In [1]: import numpy as np

In [2]: from numpy import linalg as LA

In [3]: np.set_printoptions(suppress=True, linewidth=140)

In [4]: A = np.load("x.npy")

In [5]: A
Out[5]: 
array([[ 34,  27,   4,   1,  60,   0,  27,  30,  16,  15,  48,  31,  -1],
       [ 27, 117, -84, -21,  51,  57,  60,  -3,  63,  27,  18, -24, -36],
       [  4, -84,  80,  20,   4, -52, -32,  28, -44, -12,  24,  48,  32],
       [  1, -21,  20,   5,   1, -13,  -8,   7, -11,  -3,   6,  12,   8],
       [ 60,  51,   4,   1, 106,   2,  49,  52,  30,  27,  84,  53,  -3],
       [  0,  57, -52, -13,   2,  34,  23, -16,  30,   9, -12, -29, -21],
       [ 27,  60, -32,  -8,  49,  23,  37,  13,  33,  18,  30,   5, -15],
       [ 30,  -3,  28,   7,  52, -16,  13,  34,   0,   9,  48,  41,   9],
       [ 16,  63, -44, -11,  30,  30,  33,   0,  34,  15,  12, -11, -19],
       [ 15,  27, -12,  -3,  27,   9,  18,   9,  15,   9,  18,   6,  -6],
       [ 48,  18,  24,   6,  84, -12,  30,  48,  12,  18,  72,  54,   6],
       [ 31, -24,  48,  12,  53, -29,   5,  41, -11,   6,  54,  53,  17],
       [ -1, -36,  32,   8,  -3, -21, -15,   9, -19,  -6,   6,  17,  13]])

In [6]: LA.matrix_rank(A, rtol=0.1)
Out[6]: np.int64(2)

In [7]: np.argsort(-LA.norm(A, axis=0).round(6), kind="stable")[:3]
Out[7]: array([1, 4, 2])

In [8]: LA.cond(A) > 100
Out[8]: np.True_

In [9]: ev, evecs = LA.eigh(A)

In [10]: np.round(LA.eigvalsh(A + 2 * np.eye(13)), 2)
Out[10]: array([  2.  ,   2.  ,   2.  ,   2.  ,   2.  ,   2.  ,   2.  ,   2.  ,   2.  ,   2.  ,   2.  , 293.44, 338.56])

In [11]: (ev > 1e-8).sum(), (ev < -1e-8).sum()
Out[11]: (np.int64(2), np.int64(0))

In [12]: np.round(LA.svd(A, compute_uv=False), 2) + 0
Out[12]: array([336.56, 291.44,   0.  ,   0.  ,   0.  ,   0.  ,   0.  ,   0.  ,   0.  ,   0.  ,   0.  ,   0.  ,   0.  ])

In [13]: np.abs(evecs[:, -1]).round(6).argmax()
Out[13]: np.int64(1)

In [14]: np.unique(ev.round(6) + 0, return_counts=True)[1]
Out[14]: array([11,  1,  1])

In [15]: ev.sum(), np.trace(A)
Out[15]: (np.float64(628.0), np.int64(628))
